$ ipython --no-banner

In [1]: import numpy as np

In [2]: import numpy.linalg as la

In [3]: np.set_printoptions(suppress=True, linewidth=140)

In [4]: cent = np.array([[-1, -2, 4], [1, 4, 4]])

In [5]: rng = np.random.default_rng(8789)

In [6]: E = rng.normal(size=(25, 2)) @ cent + np.array([8, -7, -5])

In [7]: E.round(2)
Out[7]: 
array([[  9.87,  -1.64,  -6.04],
       [ 10.71,   2.27,  -0.5 ],
       [  9.56,   0.88,   7.79],
       [  7.87,  -7.87,  -6.9 ],
       [  5.  , -14.14,   2.46],
       [  7.75,  -9.07, -10.34],
       [  9.95,  -1.22,  -5.21],
       [  9.25,  -2.75,  -3.  ],
       [  8.14,  -5.66,  -1.27],
       [  6.34, -11.39,  -2.58],
       [  6.88, -11.71, -10.35],
       [  6.75, -10.54,  -4.2 ],
       [  8.45,  -4.72,  -1.3 ],
       [  6.94, -11.94, -12.04],
       [  9.92,  -1.18,  -4.7 ],
       [  9.92,  -0.18,  -0.74],
       [ 11.4 ,   1.61, -11.34],
       [  7.71,  -6.44,   0.74],
       [  7.13,  -9.7 ,  -5.42],
       [  6.74,  -9.76,  -0.93],
       [  7.52,  -7.48,  -1.2 ],
       [  9.32,  -5.28, -14.01],
       [  8.63,  -5.28,  -5.61],
       [  6.72, -11.24,  -6.65],
       [  7.72,  -8.28,  -6.74]])

In [8]: D = la.norm(E[:, None] - E[None], axis=-1)

In [9]: D[24].round(6).argsort(kind="stable")[:4]
Out[9]: array([24,  3, 18, 23])

In [10]: np.flatnonzero(D[24] < D.mean() / 2)
Out[10]: array([ 3,  5, 11, 18, 22, 23, 24])

In [11]: Ac = E - E.mean(axis=0)

In [12]: U, sig, VT = la.svd(Ac, full_matrices=False)

In [13]: la.matrix_rank(Ac)
Out[13]: np.int64(2)

In [14]: np.round(Ac.mean(axis=0), 2) + 0
Out[14]: array([0., 0., 0.])

In [15]: sig.round(2) + 0
Out[15]: array([26.42, 22.26,  0.  ])

In [16]: np.abs(VT[0]).argmax()
Out[16]: np.int64(1)

In [17]: np.abs(U[:, 0]).argmax()
Out[17]: np.int64(2)

In [18]: arr = np.load("run16.npy")

In [19]: arr.round(2)
Out[19]: 
array([[0.4 , 0.25, 0.  , 0.05, 0.2 , 0.1 ],
       [0.12, 0.19, 0.35, 0.08, 0.19, 0.08],
       [0.06, 0.29, 0.06, 0.1 , 0.19, 0.29],
       [0.  , 0.12, 0.29, 0.33, 0.21, 0.04],
       [0.03, 0.12, 0.28, 0.12, 0.16, 0.28],
       [0.22, 0.  , 0.28, 0.03, 0.19, 0.28]])

In [20]: x = np.array([3, 2, 2, 3, 1, 0])

In [21]: target = arr @ x

In [22]: c, lr = np.zeros(6), 1 / la.norm(arr, 2) ** 2

In [23]: for i in range(20):
    ...:     c -= lr * arr.T @ (arr @ c - target)
    ...:     if i % 5 == 0: print(i, round(la.norm(arr @ c - target), 2))
    ...: 
0 0.75
5 0.48
10 0.32
15 0.22

In [24]: c.round(2)
Out[24]: array([2.33, 1.95, 1.86, 2.09, 2.19, 0.06])

In [25]: round(la.cond(arr), 2)
Out[25]: np.float64(35.18)
